>>> import numpy as np
>>> from numpy import linalg as LA
>>> np.set_printoptions(precision=2, suppress=True, linewidth=160, sign=" ")
>>> data = np.array([[0, 8, 0, 0, 0],
...     [0, 0, -5, 0, 0],
...     [0, 0, 0, -5, 0],
...     [0, 0, 0, 0, -7],
...     [0, 0, 0, 0, 0]])
>>> data
array([[ 0,  8,  0,  0,  0],
       [ 0,  0, -5,  0,  0],
       [ 0,  0,  0, -5,  0],
       [ 0,  0,  0,  0, -7],
       [ 0,  0,  0,  0,  0]])
>>> w1 = np.array([[0, 0, 2, 3, 3],
...     [0, 1, 3, 1, 3],
...     [2, 3, 3, 3, 2],
...     [0, 3, 0, 0, 0],
...     [0, 2, 1, 3, 3]])
>>> b = np.array([3, 1, 2, 1, 0])
>>> act = np.maximum(data @ w1 + b, 0)
>>> (act > 0).mean(axis=0)
array([ 0.8,  0.4,  0.6,  0.6,  0.2])
>>> W2 = np.array([[1, 1, 2], [0, 1, 1], [1, 2, 0], [2, 2, 1], [2, 2, 2]])
>>> act @ W2
array([[  95,  130,   72],
       [   0,    0,    0],
       [   7,    9,    7],
       [   3,    3,    6],
       [   7,   10,    8]])
>>> (act @ W2).round(6).argmax(axis=1)
array([ 1,  0,  1,  2,  1])
>>> K = np.loadtxt("run1.csv", delimiter=",")
>>> K
array([[-1.7, -1. , -2. , -1. ],
       [ 2. ,  2.3, -2. , -1. ],
       [ 1. ,  1. , -1.7,  3. ],
       [-2. , -1. , -2. , -0.7]])
>>> P = np.triu(np.array([[0, -1, 3, 0], [2, -2, 1, -3], [0, 1, 0, 2], [-3, -2, 1, 0]]), 1) + np.eye(4)
>>> Y = P @ K @ LA.inv(P)
>>> round(LA.det(Y), 2)
np.float64(8.36)
>>> round(float(np.trace(Y)), 2), np.trace(K)
(-1.8, np.float64(-1.8))
>>> P @ K - K @ P
array([[ 1., -1.,  3., 11.],
       [ 7.,  6., -4., 16.],
       [-4., -1., -8.,  5.],
       [ 0., -2.,  7.,  1.]])
>>> vec = np.array([8, 2, -8, 2])
>>> K @ (2 * vec)
array([-3.2, 69.2, 59.2, -6.8])
>>> LA.norm(K @ vec) <= LA.norm(K, 2) * LA.norm(vec) + 1e-9
np.True_
>>> t3 = np.stack([K, 4 * K, K[::-1]])
>>> LA.norm(t3, axis=(1, 2))
array([  6.82,  27.29,   6.82])
>>> LA.matrix_rank(t3)
array([ 4,  4,  4])
>>> t3.sum(axis=0)
array([[-10.5,  -6. , -12. ,  -5.7],
       [ 11. ,  12.5, -11.7,  -2. ],
       [  7. ,   7.3, -10.5,  14. ],
       [-11.7,  -6. , -12. ,  -4.5]])
>>> LA.det(t3)
array([    8.36,  2139.42,     8.36])
>>> (t3 @ K.T).shape
(3, 4, 4)
>>> t3.shape
(3, 4, 4)
>>> J = np.array([[6.0, 1.0, 1.0, 1.0, 1.0, 1.0, 1.0],
...     [1.0, 6.0, 1.0, 1.0, 1.0, 1.0, 1.0],
...     [1.0, 1.0, 6.0, 1.0, 1.0, 1.0, 1.0],
...     [1.0, 1.0, 1.0, 6.0, 1.0, 1.0, 1.0],
...     [1.0, 1.0, 1.0, 1.0, 6.0, 1.0, 1.0],
...     [1.0, 1.0, 1.0, 1.0, 1.0, 6.0, 1.0],
...     [1.0, 1.0, 1.0, 1.0, 1.0, 1.0, 6.0]])
>>> J
array([[ 6.,  1.,  1.,  1.,  1.,  1.,  1.],
       [ 1.,  6.,  1.,  1.,  1.,  1.,  1.],
       [ 1.,  1.,  6.,  1.,  1.,  1.,  1.],
       [ 1.,  1.,  1.,  6.,  1.,  1.,  1.],
       [ 1.,  1.,  1.,  1.,  6.,  1.,  1.],
       [ 1.,  1.,  1.,  1.,  1.,  6.,  1.],
       [ 1.,  1.,  1.,  1.,  1.,  1.,  6.]])
>>> round(float(LA.norm(J, 1)), 2), round(float(LA.norm(J, np.inf)), 2)
(12.0, 12.0)
>>> J[6] @ J[3]
np.float64(17.0)
>>> np.round(LA.norm(J[6], 1), 2), np.round(LA.norm(J[6], np.inf), 2)
(np.float64(12.0), np.float64(6.0))
>>> LA.norm(J, axis=1).argmax()
np.int64(0)
>>> round(LA.norm(J[6] - J[3]), 2)
np.float64(7.07)
>>> round(float(LA.norm(J) ** 2 / LA.norm(J, 2) ** 2), 2)
2.04
>>> feats = np.load("a.npy")
>>> feats
array([[-0.55,  0.62, -0.56],
       [-0.63,  0.13,  0.76],
       [ 0.55,  0.77,  0.32]])
>>> P = np.triu(np.array([[7, 2, 2], [9, -6, -9], [-1, -6, -3]]), 1) + np.eye(3)
>>> Y = P @ feats @ LA.inv(P)
>>> round(float(LA.det(Y)), 2)
1.0
>>> np.poly(Y)
array([ 1. ,  0.1, -0.1, -1. ])
>>> feats @ feats
array([[-0.4 , -0.69,  0.6 ],
       [ 0.68,  0.22,  0.7 ],
       [-0.61,  0.69,  0.39]])
>>> np.round(np.trace(feats), 2)
np.float64(-0.1)
>>> round(float(LA.det(feats)), 2)
1.0
>>> assert feats == feats.T
Traceback (most recent call last):
  File "<python-input-46>", line 1, in <module>
    assert feats == feats.T
           ^^^^^^^^^^^^^^^^
ValueError: The truth value of an array with more than one element is ambiguous. Use a.any() or a.all()
>>> (feats + feats.T) / 2
array([[-0.55, -0.01, -0.01],
       [-0.01,  0.13,  0.77],
       [-0.01,  0.77,  0.32]])
>>> LA.matrix_power(feats, 3)
array([[ 0.99,  0.13, -0.11],
       [-0.13,  0.99,  0.01],
       [ 0.11,  0.01,  0.99]])
>>> F = np.array([[1, 0, 0, 0], [1, 1, 0, 0], [5, 5, 1, 0], [4, 5, 4, 1]])
>>> vals, evecs = LA.eig(F)
>>> np.sort(LA.eigvals(F.T))
array([ 1.,  1.,  1.,  1.])
>>> vals
array([ 1.,  1.,  1.,  1.])
>>> arr = np.load("out7.npy")
>>> arr
array([[ 0.73,  1.28, -0.73,  1.18,  1.05, -1.22],
       [ 1.23, -0.55, -1.66,  0.11, -0.75, -1.25],
       [-0.81,  0.22, -0.34,  0.85, -0.78,  0.11]])
>>> r0 = np.array([2, 1])
>>> np.convolve(arr[1], r0)
array([ 2.46,  0.13, -3.87, -1.44, -1.39, -3.25, -1.25])
>>> np.polyval(r0, arr[1])
array([ 3.46, -0.1 , -2.32,  1.22, -0.5 , -1.5 ])
>>> def softmax(z):
...     e = np.exp(z - z.max(axis=-1, keepdims=True))
...     return e / e.sum(axis=-1, keepdims=True)
... 
>>> softmax(arr).sum(axis=1)
array([ 1.,  1.,  1.])
>>> softmax(arr[0] + -2)
array([ 0.17,  0.29,  0.04,  0.26,  0.23,  0.02])
>>> scores = arr @ arr.T / np.sqrt(6)
>>> softmax(scores).round(6).argmax(axis=1)
array([ 0,  1,  2])
>>> softmax(scores + np.triu(np.full(scores.shape, -np.inf), 1))
array([[ 1.  ,  0.  ,  0.  ],
       [ 0.14,  0.86,  0.  ],
       [ 0.23,  0.23,  0.55]])
>>> softmax(scores)
array([[ 0.81,  0.13,  0.05],
       [ 0.13,  0.81,  0.05],
       [ 0.23,  0.23,  0.55]])
>>> X = np.load("test6.npy")
>>> X
array([[ 4.,  5.,  0.,  0.,  0.,  0.,  0.,  0.],
       [ 5.,  3.,  5.,  0.,  0.,  0.,  0.,  0.],
       [ 0.,  5.,  2.,  5.,  0.,  0.,  0.,  0.],
       [ 0.,  0.,  5.,  1.,  5.,  0.,  0.,  0.],
       [ 0.,  0.,  0.,  5.,  3.,  5.,  0.,  0.],
       [ 0.,  0.,  0.,  0.,  5.,  3.,  5.,  0.],
       [ 0.,  0.,  0.,  0.,  0.,  5.,  2.,  5.],
       [ 0.,  0.,  0.,  0.,  0.,  0.,  5.,  0.]])
>>> Y = LA.inv(X)
>>> np.round(X @ Y, 2) + 0
array([[ 1.,  0.,  0.,  0.,  0.,  0.,  0.,  0.],
       [ 0.,  1.,  0.,  0.,  0.,  0.,  0.,  0.],
       [ 0.,  0.,  1.,  0.,  0.,  0.,  0.,  0.],
       [ 0.,  0.,  0.,  1.,  0.,  0.,  0.,  0.],
       [ 0.,  0.,  0.,  0.,  1.,  0.,  0.,  0.],
       [ 0.,  0.,  0.,  0.,  0.,  1.,  0.,  0.],
       [ 0.,  0.,  0.,  0.,  0.,  0.,  1.,  0.],
       [ 0.,  0.,  0.,  0.,  0.,  0.,  0.,  1.]])
>>> vals, evecs = LA.eigh(X)
>>> np.abs(evecs[:, -1])
array([ 0.22,  0.35,  0.38,  0.4 ,  0.48,  0.44,  0.29,  0.12])
>>> np.abs(evecs[:, -1]).round(6).argmax()
np.int64(4)
>>> np.unique(vals.round(6) + 0, return_counts=True)[1]
array([ 1,  1,  1,  1,  1,  1,  1,  1])
>>> np.round(evecs @ np.diag(vals) @ evecs.T, 2) + 0
array([[ 4.,  5.,  0.,  0.,  0.,  0.,  0.,  0.],
       [ 5.,  3.,  5.,  0.,  0.,  0.,  0.,  0.],
       [ 0.,  5.,  2.,  5.,  0.,  0.,  0.,  0.],
       [ 0.,  0.,  5.,  1.,  5.,  0.,  0.,  0.],
       [ 0.,  0.,  0.,  5.,  3.,  5.,  0.,  0.],
       [ 0.,  0.,  0.,  0.,  5.,  3.,  5.,  0.],
       [ 0.,  0.,  0.,  0.,  0.,  5.,  2.,  5.],
       [ 0.,  0.,  0.,  0.,  0.,  0.,  5.,  0.]])
>>> LA.eigvalsh(X @ X)
array([   0.17,    7.5 ,   16.  ,   31.27,   50.72,   52.41,  105.8 ,  138.12])
>>> LA.svd(X, compute_uv=False)
array([ 11.75,  10.29,   7.24,   7.12,   5.59,   4.  ,   2.74,   0.41])
>>> (vals > 1e-8).sum(), (vals < -1e-8).sum()
(np.int64(5), np.int64(3))
>>> M = np.loadtxt("case19.csv", delimiter=",")
>>> M
array([[ 0.34, -0.18, -0.08,  0.21, -0.1 , -0.34,  0.11],
       [-0.18,  0.09,  0.04, -0.11,  0.05,  0.18, -0.06],
       [-0.08,  0.04,  0.02, -0.05,  0.02,  0.08, -0.03],
       [ 0.21, -0.11, -0.05,  0.13, -0.06, -0.21,  0.07],
       [-0.1 ,  0.05,  0.02, -0.06,  0.03,  0.1 , -0.03],
       [-0.34,  0.18,  0.08, -0.21,  0.1 ,  0.34, -0.11],
       [ 0.11, -0.06, -0.03,  0.07, -0.03, -0.11,  0.04]])
>>> left, s, vt = LA.svd(M)
>>> np.argmax(s[:-1] / (s[1:] + 1e-6)) + 1
np.int64(1)
>>> Y = left[:, :1] @ np.diag(s[:1]) @ vt[:1]
>>> LA.matrix_rank(Y)
np.int64(1)
>>> round(LA.norm(M - Y) / LA.norm(M), 2)
np.float64(0.0)
>>> vals, evecs = LA.eigvalsh(M)
Traceback (most recent call last):
  File "<python-input-84>", line 1, in <module>
    vals, evecs = LA.eigvalsh(M)
    ^^^^^^^^^^^
ValueError: too many values to unpack (expected 2)
>>> vals, evecs = LA.eigh(M)
>>> np.round(LA.eigvalsh(M @ M), 2) + 0
array([ 0.,  0.,  0.,  0.,  0.,  0.,  1.])
>>> vals.sum(), np.trace(M)
(np.float64(1.0), np.float64(1.0))
>>> np.abs(evecs[:, -1]).round(6).argmax()
np.int64(0)
>>> np.round(LA.eigvalsh(M + -1 * np.eye(7)), 2) + 0
array([-1., -1., -1., -1., -1., -1.,  0.])
>>> np.abs(evecs[:, -1])
array([ 0.59,  0.31,  0.14,  0.36,  0.17,  0.59,  0.2 ])
